% python3 -q
>>> import numpy as np
>>> np.set_printoptions(precision=2, suppress=True, linewidth=200, floatmode="fixed")
>>> def tidy(a):
...     return np.round(a, 2) + 0
... 
>>> q, _ = np.linalg.qr(np.array([[-1.0, 1.4, 1.3, 1.5],
...     [1.8, 0.3, -0.3, -0.3],
...     [-0.4, -0.4, 1.0, -1.1],
...     [0.3, -0.9, -0.5, 0.6]]))
>>> J = q[:, :4]
>>> tidy(J)
array([[-0.47, -0.71, -0.22,  0.48],
       [ 0.85, -0.41, -0.32,  0.09],
       [-0.19,  0.29, -0.92, -0.17],
       [ 0.14,  0.50, -0.03,  0.85]])
>>> x0 = np.array([1, 4, 4, -3])
>>> tidy(np.sort(np.abs(np.degrees(np.angle(np.linalg.eigvals(J))))))
array([  0.00, 118.36, 118.36, 180.00])
>>> 4 - np.linalg.matrix_rank(J - np.eye(4), tol=1e-8)
np.int64(1)
>>> F = np.loadtxt("m.csv", delimiter=",")
>>> F
array([[4.00, 1.00, 0.00],
       [0.00, 4.00, 1.00],
       [0.00, 0.00, 4.00]])
>>> F - F[0]
array([[ 0.00,  0.00,  0.00],
       [-4.00,  3.00,  1.00],
       [-4.00, -1.00,  4.00]])
>>> tidy(np.linalg.svd(F, compute_uv=False))
array([4.74, 4.06, 3.33])
>>> F.sum(axis=1)
array([5.00, 5.00, 4.00])
>>> np.count_nonzero(F)
np.int64(5)
>>> tidy(np.linalg.norm(F))
np.float64(7.07)
>>> F.sum(axis=0)
array([4.00, 5.00, 5.00])
>>> np.unravel_index(np.abs(F).argmax(), F.shape)
(np.int64(0), np.int64(0))
>>> np.diff(F, axis=0)
array([[-4.00,  3.00,  1.00],
       [ 0.00, -4.00,  3.00]])
>>> E = np.load("block2.npy")
>>> E
array([[ 1, -1,  1, -1],
       [ 1,  0,  0,  0],
       [ 1,  1,  1,  1],
       [ 1,  2,  4,  8],
       [ 1,  3,  9, 27]])
>>> x0 = np.array([0, -7, -4, -7])
>>> rhs = E @ x0
>>> beta, lr = np.zeros(4), 1 / np.linalg.norm(E, 2) ** 2
>>> for i in range(200):
...     beta -= lr * E.T @ (E @ beta - rhs)
...     if i % 50 == 0: print(i, round(np.linalg.norm(E @ beta - rhs), 2))
... 
0 10.29
50 8.63
100 7.34
150 6.3
>>> tidy(beta)
array([-0.89, -3.64, -3.54, -7.54])
>>> tidy(np.linalg.cond(E))
np.float64(35.09)
>>> W1 = np.array([[9, 2, -8, -1], [4, -9, -6, -5], [-8, 3, -4, -6], [9, 8, 2, 9]])
>>> beta = np.array([-6, 5, 1, -4])
>>> act = np.maximum(E @ W1 + beta, 0)
>>> (act > 0).mean(axis=0)
array([0.80, 1.00, 0.00, 0.40])
>>> (act > 0).astype(int)
array([[0, 1, 0, 0],
       [1, 1, 0, 0],
       [1, 1, 0, 0],
       [1, 1, 0, 1],
       [1, 1, 0, 1]])
>>> act
array([[  0,  11,   0,   0],
       [  3,   7,   0,   0],
       [  8,   9,   0,   0],
       [ 51,  65,   0,  33],
       [186, 223,   0, 169]])
>>> np.linalg.matrix_rank(act)
np.int64(3)
>>> cent = np.array([[3, -3, 0], [-3, -3, 0], [1, 0, 3], [0, -2, 3]])
>>> act @ cent
array([[  -33,   -33,     0],
       [  -12,   -30,     0],
       [   -3,   -51,     0],
       [  -42,  -414,    99],
       [ -111, -1565,   507]])
>>> A2 = np.c_[E[:, :2] @ np.array([[-1, 2], [0, 2]]), np.array([-2, 3, 0, 1, -3])]
>>> A2
array([[-1,  0, -2],
       [-1,  2,  3],
       [-1,  4,  0],
       [-1,  6,  1],
       [-1,  8, -3]])
>>> tidy(np.linalg.norm(A2 - E @ np.linalg.lstsq(E, A2)[0], axis=0))
array([0.00, 0.00, 2.51])
>>> np.linalg.matrix_rank(A2)
np.int64(3)
>>> tidy(np.linalg.lstsq(E, A2[:, 0])[0])
array([-1.00,  0.00,  0.00,  0.00])
>>> tidy(np.linalg.norm(np.linalg.qr(E)[0].T @ A2, axis=0) ** 2 / ((A2 ** 2).sum(axis=0) + 1e-12))
array([1.00, 1.00, 0.73])
>>> np.linalg.matrix_rank(np.c_[E, A2])
np.int64(5)
>>> round(np.log10(np.linalg.cond(E)))
2
>>> tidy(np.linalg.norm(E, 2) / np.linalg.norm(E))
np.float64(0.99)
>>> np.linalg.matrix_rank(E, rtol=0.1)
np.int64(1)
>>> tidy(np.abs(np.linalg.svd(E)[2][-1]))
array([0.71, 0.02, 0.67, 0.20])
>>> Uu, s, Vh = np.linalg.svd(E)
>>> np.argmax(s[:-1] / (s[1:] + 1e-6)) + 1
np.int64(1)
>>> A2 = Uu[:, :1] @ np.diag(s[:1]) @ Vh[:1]
>>> tidy(np.linalg.norm(E - A2, 2)), tidy(s[1])
(np.float64(2.5), np.float64(2.5))
>>> tidy(np.abs(E - A2).max())
np.float64(1.22)
>>> np.linalg.matrix_rank(A2)
np.int64(1)
>>> q, _ = np.linalg.qr(np.array([[-1.4, -1.3, -0.9, -2.2, 0.5],
...     [0.3, -0.2, 0.3, -0.4, -0.9],
...     [-0.9, 0.3, 0.1, -0.9, -1.4],
...     [1.0, 0.9, -0.3, -0.7, 0.5],
...     [0.9, -0.2, 0.0, 1.0, 0.7]]))
>>> X = 5 * q
>>> tidy(X)
array([[-3.24, -2.50,  2.69, -0.96,  0.30],
       [ 0.69, -1.34, -1.95, -4.35, -0.10],
       [-2.08,  2.85, -0.59, -1.02,  3.34],
       [ 2.31,  1.67,  3.68, -1.80,  0.12],
       [ 2.08, -2.46,  0.15,  0.94,  3.71]])
>>> rng = np.random.default_rng(37)
>>> idx = rng.permutation(5)
>>> idx
array([4, 1, 3, 0, 2])
>>> A2 = X[idx][:, idx]
>>> tidy(np.linalg.det(A2)), tidy(np.linalg.det(X[idx]))
(np.float64(3125.0), np.float64(-3125.0))
>>> t = np.radians(16)
>>> R = np.eye(5)
>>> R[1, 1] = R[0, 0] = np.cos(t)
>>> R[1, 0], R[0, 1] = -np.sin(t), np.sin(t)
>>> tidy(R)
array([[ 0.96,  0.28,  0.00,  0.00,  0.00],
       [-0.28,  0.96,  0.00,  0.00,  0.00],
       [ 0.00,  0.00,  1.00,  0.00,  0.00],
       [ 0.00,  0.00,  0.00,  1.00,  0.00],
       [ 0.00,  0.00,  0.00,  0.00,  1.00]])
>>> A2 = X @ R.T
>>> np.allclose(np.linalg.norm(X, axis=1), np.linalg.norm(A2, axis=1))
True
>>> tidy(np.linalg.det(R)), tidy(np.trace(R))
(np.float64(1.0), np.float64(4.92))
>>> tidy(np.linalg.svd(X, compute_uv=False)), tidy(np.linalg.svd(A2, compute_uv=False))
(array([5.00, 5.00, 5.00, 5.00, 5.00]), array([5.00, 5.00, 5.00, 5.00, 5.00]))
>>> m1 = np.eye(5, dtype=int)[rng.permutation(5)]
>>> m1
array([[0, 0, 0, 0, 1],
       [0, 0, 1, 0, 0],
       [1, 0, 0, 0, 0],
       [0, 1, 0, 0, 0],
       [0, 0, 0, 1, 0]])
>>> # keeps lengths
>>> x0 = np.array([-2, 1, -2, 0, -2])
>>> tidy(np.sort(np.abs(np.degrees(np.angle(np.linalg.eigvals(m1))))))
array([  0.00,  72.00,  72.00, 144.00, 144.00])
>>> tidy(np.linalg.det(m1))
np.float64(1.0)
>>> q = m1.astype(float).copy()
>>> for j in range(5):
...     q[:, j] -= q[:, :j] @ (q[:, :j].T @ q[:, j])
...     q[:, j] /= np.linalg.norm(q[:, j])
... 
>>> q.T @ m1
array([[1.00, 0.00, 0.00, 0.00, 0.00],
       [0.00, 1.00, 0.00, 0.00, 0.00],
       [0.00, 0.00, 1.00, 0.00, 0.00],
       [0.00, 0.00, 0.00, 1.00, 0.00],
       [0.00, 0.00, 0.00, 0.00, 1.00]])
>>> q
array([[0.00, 0.00, 0.00, 0.00, 1.00],
       [0.00, 0.00, 1.00, 0.00, 0.00],
       [1.00, 0.00, 0.00, 0.00, 0.00],
       [0.00, 1.00, 0.00, 0.00, 0.00],
       [0.00, 0.00, 0.00, 1.00, 0.00]])
>>> x0 = np.array([-3, -1, -4, 1, 2])
>>> rhs = m1 @ x0
>>> rhs
array([ 2, -4, -3, -1,  1])
>>> tidy(np.linalg.solve(m1.T, m1[3]))
array([0.00, 0.00, 0.00, 1.00, 0.00])
>>> tidy(np.linalg.solve(m1, 4 * rhs))
array([-12.00,  -4.00, -16.00,   4.00,   8.00])
>>> idx = rng.permutation(3)
>>> idx
array([2, 0, 1])
>>> A2 = F[idx][:, idx]
>>> np.diag(A2)
array([4.00, 4.00, 4.00])
>>> tidy(np.sort(np.abs(np.linalg.eigvals(A2))))
array([4.00, 4.00, 4.00])
>>> A2
array([[4.00, 0.00, 0.00],
       [0.00, 4.00, 1.00],
       [1.00, 0.00, 4.00]])
>>> data = np.load("x.npy")
>>> data
array([[16, 32, 36, 24, 24, 24],
       [41, 58, 44, 37, 24, 42],
       [38, 42, 20, 22,  6, 30],
       [26, 45, 43, 32, 27, 33]])
>>> Uu, s, Vh = np.linalg.svd(data)
>>> vecs = Vh[:(s > 1e-8).sum()]
>>> x0 = data[3] + -3 * data[0] + rng.integers(2) * np.eye(6)[0]
>>> x0
array([-21.00, -51.00, -65.00, -40.00, -45.00, -39.00])
>>> np.allclose(vecs.T @ vecs @ x0, x0)
False
>>> np.linalg.matrix_rank(np.vstack([data, x0]))
np.int64(4)
>>> Uu, s, Vh = np.linalg.svd(data)
>>> tidy(s)
array([163.35,  27.00,   0.93,   0.00])
>>> A2 = Uu[:, :3] @ np.diag(s[:3]) @ Vh[:3]
>>> np.linalg.matrix_rank(A2)
np.int64(3)
>>> tidy(A2)
array([[16.00, 32.00, 36.00, 24.00, 24.00, 24.00],
       [41.00, 58.00, 44.00, 37.00, 24.00, 42.00],
       [38.00, 42.00, 20.00, 22.00,  6.00, 30.00],
       [26.00, 45.00, 43.00, 32.00, 27.00, 33.00]])
>>> np.linalg.matrix_rank(data, rtol=0.05)
np.int64(2)
>>> np.linalg.matrix_rank(data, rtol=0.1)
np.int64(2)
>>> np.argsort(-np.linalg.norm(data, axis=0).round(6), kind="stable")[:3]
array([1, 2, 5])
>>> [round(float(x), 2) for x in np.linalg.svd(data, compute_uv=False)[:3]]
[163.35, 27.0, 0.93]
>>> A = np.load("data.npy")
>>> A
array([[ 8,  1],
       [ 4, 19]])
>>> tidy(np.linalg.norm(A, axis=1))
array([ 8.06, 19.42])
>>> tidy(np.linalg.norm(A, 1)), tidy(np.linalg.norm(A, np.inf))
(np.float64(20.0), np.float64(23.0))
>>> A[0] @ A[1]
np.int64(51)
>>> tidy(np.linalg.norm(A, axis=0))
array([ 8.94, 19.03])
>>> tidy(np.linalg.norm(A[0] - A[1]))
np.float64(18.44)
>>> np.linalg.norm(A, axis=1).argmax()
np.int64(1)
>>> arr = np.load("dump.npy")
>>> tidy(arr)
array([[ 0.35, -0.34, -0.01, -0.16,  0.00],
       [ 0.40, -2.86,  0.01,  0.08,  0.00],
       [-1.23, -0.86,  0.04,  0.34,  0.00],
       [-0.28,  1.58,  0.00, -0.18,  0.01],
       [ 1.07, -0.64, -0.02, -0.13,  0.00],
       [-0.62,  3.80,  0.00,  0.08,  0.00],
       [ 0.23,  1.18,  0.02, -0.23,  0.00],
       [-0.09,  2.60,  0.02, -0.33,  0.00],
       [-0.70, -2.69,  0.03, -0.21,  0.00],
       [-0.59,  8.99,  0.01,  0.23,  0.00]])
>>> # column 1 is much longer than the rest
>>> A2 = np.c_[arr[:, :2] @ np.array([[-1, 2], [1, -1]]), np.array([2, -1, -2, -3, -2, 0, 0, 3, 2, 0])]
>>> tidy(A2)
array([[ -0.69,   1.04,   2.00],
       [ -3.26,   3.66,  -1.00],
       [  0.37,  -1.59,  -2.00],
       [  1.86,  -2.14,  -3.00],
       [ -1.71,   2.78,  -2.00],
       [  4.42,  -5.03,   0.00],
       [  0.95,  -0.72,   0.00],
       [  2.70,  -2.79,   3.00],
       [ -1.99,   1.29,   2.00],
       [  9.58, -10.17,   0.00]])
>>> tidy(np.linalg.norm(np.linalg.qr(arr)[0].T @ A2, axis=0) ** 2 / ((A2 ** 2).sum(axis=0) + 1e-12))
array([1.00, 1.00, 0.54])
>>> tidy(np.linalg.norm(A2 - arr @ np.linalg.lstsq(arr, A2)[0], axis=0))
array([0.00, 0.00, 4.01])
>>> np.linalg.matrix_rank(np.c_[arr, A2])
np.int64(6)
>>> np.linalg.matrix_rank(A2)
np.int64(3)
